% python3 -q
>>> import numpy as np
>>> from numpy import linalg as LA
>>> np.set_printoptions(precision=1, suppress=True, linewidth=100)
>>> arr = np.load("a.npy")
>>> arr
array([[ 8,  0,  0,  0,  0,  0,  0,  0,  0,  0],
       [ 0, -2,  0,  0,  0,  0,  0,  0,  0,  0],
       [ 0,  0, -7,  0,  0,  0,  0,  0,  0,  0],
       [ 0,  0,  0,  4,  0,  0,  0,  0,  0,  0],
       [ 0,  0,  0,  0, -7,  0,  0,  0,  0,  0],
       [ 0,  0,  0,  0,  0,  4,  0,  0,  0,  0],
       [ 0,  0,  0,  0,  0,  0,  5,  0,  0,  0],
       [ 0,  0,  0,  0,  0,  0,  0, -5,  0,  0],
       [ 0,  0,  0,  0,  0,  0,  0,  0, -1,  0],
       [ 0,  0,  0,  0,  0,  0,  0,  0,  0, -2]])
>>> Uu, sigma, Vh = LA.svd(arr, full_matrices=False)
>>> print(np.abs(Uu[:, 0]).round(6).argmax())
0
>>> print(Uu.shape, sigma.shape, Vh.shape)
(10, 10) (10,) (10, 10)
>>> Vh @ Vh.T
array([[1., 0., 0., 0., 0., 0., 0., 0., 0., 0.],
       [0., 1., 0., 0., 0., 0., 0., 0., 0., 0.],
       [0., 0., 1., 0., 0., 0., 0., 0., 0., 0.],
       [0., 0., 0., 1., 0., 0., 0., 0., 0., 0.],
       [0., 0., 0., 0., 1., 0., 0., 0., 0., 0.],
       [0., 0., 0., 0., 0., 1., 0., 0., 0., 0.],
       [0., 0., 0., 0., 0., 0., 1., 0., 0., 0.],
       [0., 0., 0., 0., 0., 0., 0., 1., 0., 0.],
       [0., 0., 0., 0., 0., 0., 0., 0., 1., 0.],
       [0., 0., 0., 0., 0., 0., 0., 0., 0., 1.]])
>>> np.allclose(Uu * sigma @ Vh, arr)
True
>>> rng = np.random.default_rng(25)
>>> lab = rng.permutation(10)
>>> out = arr[:, lab] * rng.choice([-1, 1], 10)
>>> out
array([[ 0,  0, -8,  0,  0,  0,  0,  0,  0,  0],
       [ 0,  0,  0,  0,  0, -2,  0,  0,  0,  0],
       [ 0,  0,  0, -7,  0,  0,  0,  0,  0,  0],
       [ 4,  0,  0,  0,  0,  0,  0,  0,  0,  0],
       [ 0,  0,  0,  0,  0,  0,  0,  0,  0,  7],
       [ 0,  0,  0,  0,  4,  0,  0,  0,  0,  0],
       [ 0, -5,  0,  0,  0,  0,  0,  0,  0,  0],
       [ 0,  0,  0,  0,  0,  0, -5,  0,  0,  0],
       [ 0,  0,  0,  0,  0,  0,  0,  0,  1,  0],
       [ 0,  0,  0,  0,  0,  0,  0,  2,  0,  0]])
>>> Uu, _, Vh = LA.svd(arr.T @ out)
>>> Uu @ Vh
array([[ 0.,  0., -1.,  0.,  0.,  0.,  0.,  0.,  0.,  0.],
       [ 0.,  0.,  0.,  0.,  0.,  1.,  0.,  0.,  0.,  0.],
       [ 0.,  0.,  0.,  1.,  0.,  0.,  0.,  0.,  0.,  0.],
       [ 1.,  0.,  0.,  0.,  0.,  0.,  0.,  0.,  0.,  0.],
       [ 0.,  0.,  0.,  0.,  0.,  0.,  0.,  0.,  0., -1.],
       [ 0.,  0.,  0.,  0.,  1.,  0.,  0.,  0.,  0.,  0.],
       [ 0., -1.,  0.,  0.,  0.,  0.,  0.,  0.,  0.,  0.],
       [ 0.,  0.,  0.,  0.,  0.,  0.,  1.,  0.,  0.,  0.],
       [ 0.,  0.,  0.,  0.,  0.,  0.,  0.,  0., -1.,  0.],
       [ 0.,  0.,  0.,  0.,  0.,  0.,  0., -1.,  0.,  0.]])
>>> lab
array([3, 6, 0, 2, 5, 1, 7, 9, 8, 4])
>>> LA.lstsq(arr, out)[0]
array([[ 0.,  0., -1.,  0.,  0.,  0.,  0.,  0.,  0.,  0.],
       [ 0.,  0.,  0.,  0.,  0.,  1.,  0.,  0.,  0.,  0.],
       [ 0.,  0.,  0.,  1.,  0.,  0.,  0.,  0.,  0.,  0.],
       [ 1.,  0.,  0.,  0.,  0.,  0.,  0.,  0.,  0.,  0.],
       [ 0.,  0.,  0.,  0.,  0.,  0.,  0.,  0.,  0., -1.],
       [ 0.,  0.,  0.,  0.,  1.,  0.,  0.,  0.,  0.,  0.],
       [ 0., -1.,  0.,  0.,  0.,  0.,  0.,  0.,  0.,  0.],
       [ 0.,  0.,  0.,  0.,  0.,  0.,  1.,  0.,  0.,  0.],
       [ 0.,  0.,  0.,  0.,  0.,  0.,  0.,  0., -1.,  0.],
       [ 0.,  0.,  0.,  0.,  0.,  0.,  0., -1.,  0.,  0.]])
